$ python3 -q
>>> import numpy as np
>>> np.set_printoptions(precision=2, suppress=True, linewidth=120)
>>> rd = lambda a: np.round(a, 2) + 0
>>> E = np.load("run16.npy")
>>> print(E)
[[-0.46  0.06  1.3 ]
 [ 1.46  1.33  2.33]
 [-2.76 -2.62 -3.81]
 [ 0.1  -0.62 -1.9 ]
 [ 7.11  6.37  9.71]
 [-7.23 -5.7  -6.62]
 [ 6.67  6.19  9.84]
 [11.05  9.42 13.33]
 [ 3.09  2.87  4.75]
 [ 4.56  4.53  7.83]
 [ 0.91  1.2   2.83]
 [ 8.25  7.32 10.98]
 [-1.94 -1.35 -0.94]
 [ 1.29  0.67  0.42]
 [-1.72 -0.99 -0.11]
 [ 4.1   3.29  4.48]
 [ 0.99  1.2   2.68]
 [13.86 12.08 17.5 ]
 [-3.85 -2.92 -2.99]
 [-5.91 -5.4  -7.81]
 [-4.56 -4.75 -7.9 ]
 [-5.5  -5.19 -7.8 ]
 [ 7.2   5.93  8.09]
 [ 6.16  5.51  8.45]
 [ 0.67  1.7   4.9 ]]
>>> gram = np.cov(E, rowvar=False)
>>> rd(np.linalg.eigvalsh(gram)[::-1])
array([99.23,  0.9 ,  0.  ])
>>> rd(np.corrcoef(E.T))
array([[1.  , 1.  , 0.98],
       [1.  , 1.  , 0.99],
       [0.98, 0.99, 1.  ]])
>>> rd(np.corrcoef(E[:, 0], E[:, 2])[0, 1])
np.float64(0.98)
>>> gram.shape
(3, 3)
>>> rd(np.polyfit(E[:, 0], E[:, 2], 1))
array([1.24, 0.63])
>>> print(rd(gram))
[[29.67 25.85 36.74]
 [25.85 22.73 32.68]
 [36.74 32.68 47.73]]
>>> arr = np.load("layer16.npy")
>>> rd(arr)
array([[ 0.23, -0.23, -0.14,  0.32],
       [-0.23,  0.23,  0.14, -0.32],
       [-0.14,  0.14,  0.08, -0.19],
       [ 0.32, -0.32, -0.19,  0.45]])
>>> print(np.linalg.cond(arr) > 100)
True
>>> [round(float(x), 2) for x in np.linalg.svd(arr, compute_uv=False)[:3]]
[1.0, 0.0, 0.0]
